$ python -q
>>> import numpy as np
>>> from numpy import linalg as LA
>>> np.set_printoptions(precision=2, suppress=True, linewidth=200)
>>> tidy = lambda a: np.round(a, 2) + 0
>>> m1 = np.loadtxt("a.csv", delimiter=",")
>>> m1
array([[ 0.,  2., -1.],
       [ 0.,  1.,  2.],
       [ 0.,  0., -3.]])
>>> [round(float(x), 2) for x in LA.svd(m1, compute_uv=False)[:3]]
[3.74, 2.24, 0.0]
>>> print(LA.matrix_rank(m1, rtol=0.1))
2
>>> tidy(LA.norm(m1, 2) / LA.norm(m1))
np.float64(0.86)
>>> LA.cond(m1) > 100
np.True_
>>> t3 = np.stack([m1, 2 * m1, m1[::-1]])
>>> t3.shape
(3, 3, 3)
>>> np.einsum("bij,cij->bc", t3, t3)
array([[19., 38., 11.],
       [38., 76., 22.],
       [11., 22., 19.]])
>>> print(tidy(LA.det(t3)))
[0. 0. 0.]
>>> m1.T @ m1
array([[ 0.,  0.,  0.],
       [ 0.,  5.,  0.],
       [ 0.,  0., 14.]])
>>> C2 = m1.T @ m1
>>> print(tidy(LA.eigvalsh(C2)[::-1]))
[14.  5.  0.]
>>> np.diag(C2)
array([ 0.,  5., 14.])
>>> (m1 @ m1.T).shape
(3, 3)
>>> print(np.trace(C2), (m1 ** 2).sum())
19.0 19.0
>>> LA.matrix_rank(C2)
np.int64(2)
>>> np.allclose(C2, C2.T)
True
>>> tidy(LA.svd(m1, compute_uv=False) ** 2)
array([14.,  5.,  0.])
>>> U, sv, Vt = LA.svd(m1)
>>> tidy(sv)
array([3.74, 2.24, 0.  ])
>>> print(np.argmax(sv[:-1] / (sv[1:] + 1e-6)) + 1)
2
>>> B = U[:, :2] @ np.diag(sv[:2]) @ Vt[:2]
>>> LA.matrix_rank(m1, rtol=0.05)
np.int64(2)
>>> print(tidy(B))
[[ 0.  2. -1.]
 [ 0.  1.  2.]
 [ 0.  0. -3.]]
>>> tidy(np.abs(m1 - B).max())
np.float64(0.0)
>>> E = np.loadtxt("run16.csv", delimiter=",")
>>> E
array([[  5.32,  -2.55,   3.31],
       [  3.22,   7.12,  -4.06],
       [ 13.88,   0.43,   1.7 ],
       [  1.31,   7.23,  -0.39],
       [ -1.57,  -6.75,   0.79],
       [  7.38,  -5.67,  -1.84],
       [  1.04,  -6.81,   4.53],
       [ -5.49,  -1.79,   3.52],
       [  4.15,  -4.62,   0.05],
       [ 13.16,  -5.35,   2.3 ],
       [-11.79,  -2.86,   1.28],
       [  2.29,   5.03,   0.76],
       [-11.66,  11.86,   0.36],
       [-11.26,  -0.96,  -5.4 ],
       [ -2.01,  -3.1 ,  -0.53],
       [  6.3 ,  -8.68,  -0.81],
       [ -4.43,   8.78,  -1.64],
       [  2.37,  -8.35,   2.91],
       [ -4.53,   9.76,  -6.09],
       [  6.16,   4.65,   1.9 ],
       [ -5.44,  -1.56,   3.72],
       [  3.2 ,  -9.15,   1.11],
       [ -1.  ,   1.61,  -1.  ],
       [ 13.29,  -5.1 ,   2.22]])
>>> E @ E
Traceback (most recent call last):
  File "<python-input-32>", line 1, in <module>
    E @ E
    ~~^~~
ValueError: matmul: Input operand 1 has a mismatch in its core dimension 0, with gufunc signature (n?,k),(k,m?)->(n?,m?) (size 24 is different from 3)
>>> C2 = E.T @ E
>>> (E @ E.T).shape
(24, 24)
>>> tidy(C2)
array([[1263.49, -388.41,  135.15],
       [-388.41,  925.38, -183.93],
       [ 135.15, -183.93,  177.99]])
>>> np.allclose(C2, C2.T)
True
